In [1]: import numpy as np

In [2]: import numpy.linalg as la

In [3]: np.set_printoptions(suppress=True, linewidth=100)

In [4]: def tidy(a):
   ...:     return np.round(a, 2) + 0
   ...: 

In [5]: J = np.array([[0.2, 0.2, 0.51],
   ...:     [1.6, 0.7, 2.09],
   ...:     [-0.6, -1.0, -3.0],
   ...:     [-1.7, -1.8, -5.38],
   ...:     [-0.1, -1.0, -2.9],
   ...:     [0.3, -0.2, -0.61],
   ...:     [1.3, -0.7, -2.04],
   ...:     [-1.1, -0.5, -1.52],
   ...:     [1.5, -1.1, -3.37],
   ...:     [-1.5, -0.3, -0.88],
   ...:     [0.2, -1.8, -5.41],
   ...:     [-0.6, -0.3, -0.9],
   ...:     [-1.6, 0.0, -0.06],
   ...:     [0.0, 1.4, 4.15],
   ...:     [0.0, -0.7, -2.04]])

In [6]: C2 = np.cov(J, rowvar=False)

In [7]: print(tidy(C2))
[[1.14 0.15 0.45]
 [0.15 0.73 2.18]
 [0.45 2.18 6.5 ]]

In [8]: print(np.argsort(-J.std(axis=0).round(6), kind="stable"))
[2 0 1]

In [9]: print(tidy(np.corrcoef(J.T)))
[[1.   0.17 0.17]
 [0.17 1.   1.  ]
 [0.17 1.   1.  ]]

In [10]: print(np.median(J, axis=0))
[ 0.   -0.5  -1.52]

In [11]: P = J @ la.solve(J.T @ J, J.T)

In [12]: print(np.allclose(P @ P, P))
True

In [13]: A2 = np.c_[J[:, :2] @ np.array([[2, 3], [-3, 0]]), np.array([-3, 0, 1, -2, 3, 0, 2, 2, 3, 2, 1, 2, -1, -1, -2])]

In [14]: print(tidy(A2))
[[-0.2  0.6 -3. ]
 [ 1.1  4.8  0. ]
 [ 1.8 -1.8  1. ]
 [ 2.  -5.1 -2. ]
 [ 2.8 -0.3  3. ]
 [ 1.2  0.9  0. ]
 [ 4.7  3.9  2. ]
 [-0.7 -3.3  2. ]
 [ 6.3  4.5  3. ]
 [-2.1 -4.5  2. ]
 [ 5.8  0.6  1. ]
 [-0.3 -1.8  2. ]
 [-3.2 -4.8 -1. ]
 [-4.2  0.  -1. ]
 [ 2.1  0.  -2. ]]

In [15]: print(la.matrix_rank(np.c_[J, A2]))
4

In [16]: print(tidy(la.norm(la.qr(J)[0].T @ A2, axis=0) ** 2 / ((A2 ** 2).sum(axis=0) + 1e-12)))
[1.   1.   0.21]

In [17]: print(la.matrix_rank(A2))
3

In [18]: feats = np.load("a.npy")

In [19]: print(feats)
[[-0.7  -1.1   2.3   1.2   0.5  -5.49]
 [ 0.4   0.2  -0.3   0.1  -1.2   1.  ]
 [-1.3   1.5  -0.1  -0.2  -0.3   7.54]
 [ 1.    0.    0.   -0.5   0.9  -0.03]
 [-0.3  -0.6  -0.3   0.3   0.2  -3.02]
 [ 0.4  -1.2  -1.6   1.2   0.6  -6.02]
 [-0.9  -0.1  -1.6  -1.9  -2.8  -0.5 ]
 [ 0.8  -0.9  -0.1  -0.1   0.7  -4.5 ]
 [ 1.6  -0.9  -1.4   0.5   1.2  -4.5 ]
 [ 1.8   0.   -1.4  -1.6  -0.1  -0.02]
 [ 1.4   1.   -1.2   0.7   0.3   5.  ]
 [-1.8   0.7  -0.7  -0.6  -0.7   3.51]
 [-1.4  -0.9  -0.3  -1.9  -0.3  -4.49]
 [ 0.6   0.3   1.2   1.   -2.1   1.49]
 [ 0.4  -0.2   0.2  -1.6  -0.3  -1.03]
 [ 1.8  -1.    0.2   0.2  -1.4  -4.98]
 [-0.9  -0.3  -0.7  -0.6  -1.2  -1.5 ]
 [ 0.8  -0.1   0.5   0.8   0.   -0.5 ]
 [ 1.1   0.   -1.9   2.6   0.6   0.03]
 [ 0.   -1.3  -0.3  -0.6  -0.5  -6.52]
 [-1.   -1.   -0.1   0.9  -1.   -4.97]
 [-0.6   0.6   1.6  -0.5   0.8   3.03]
 [ 1.8   0.1  -1.4   2.    0.    0.52]]

In [20]: idx = feats[:, 1] > np.median(feats[:, 1])

In [21]: f = feats[idx].mean(axis=0) - feats[~idx].mean(axis=0)

In [22]: print(idx.astype(int))
[0 1 1 1 0 0 0 0 0 1 1 1 0 1 0 0 0 0 1 0 0 1 1]

In [23]: print(tidy((((feats - feats.mean(axis=0)) @ f > 0) == idx).mean()))
0.91

In [24]: idx = J[:, 0] > np.median(J[:, 0])

In [25]: f = J[idx].mean(axis=0) - J[~idx].mean(axis=0)

In [26]: print(tidy((((J - J.mean(axis=0)) @ f > 0) == idx).mean()))
0.87

In [27]: print(tidy(f))
[ 1.65 -0.02 -0.08]

In [28]: print(idx.astype(int))
[1 1 0 0 0 1 1 0 1 0 1 0 0 0 0]

In [29]: print(((J - J.mean(axis=0)) @ f > 0).astype(int))
[1 1 0 0 1 1 1 0 1 0 1 0 0 0 1]

In [30]: rng = np.random.default_rng(6258)

In [31]: A2 = J + rng.integers(-2, 3, (15, 2)) @ rng.integers(-2, 3, (2, 3))

In [32]: print(tidy(A2))
[[ 1.2  -0.8  -3.49]
 [ 0.6   0.7   4.09]
 [ 0.4   0.   -3.  ]
 [-2.7  -2.8  -5.38]
 [-1.1  -3.   -4.9 ]
 [ 1.3  -0.2  -2.61]
 [-0.7  -1.7  -0.04]
 [-2.1  -2.5  -3.52]
 [ 0.5  -4.1  -7.37]
 [-1.5  -2.3  -4.88]
 [ 2.2   2.2  -1.41]
 [ 0.4   2.7   3.1 ]
 [-1.6  -1.   -2.06]
 [ 0.   -0.6   0.15]
 [-2.   -3.7  -4.04]]

In [33]: print(np.abs(A2 - J).sum(axis=1))
[ 6.  3.  2.  2.  5.  3.  5.  5.  8.  6. 10.  8.  3.  6.  7.]

In [34]: print(tidy(la.svd(A2 - J, compute_uv=False)))
[13.34  5.58  0.  ]

In [35]: print(la.matrix_rank(A2 - J, tol=1e-8))
2

In [36]: print(tidy(A2 - J))
[[ 1. -1. -4.]
 [-1.  0.  2.]
 [ 1.  1.  0.]
 [-1. -1.  0.]
 [-1. -2. -2.]
 [ 1.  0. -2.]
 [-2. -1.  2.]
 [-1. -2. -2.]
 [-1. -3. -4.]
 [ 0. -2. -4.]
 [ 2.  4.  4.]
 [ 1.  3.  4.]
 [ 0. -1. -2.]
 [ 0. -2. -4.]
 [-2. -3. -2.]]
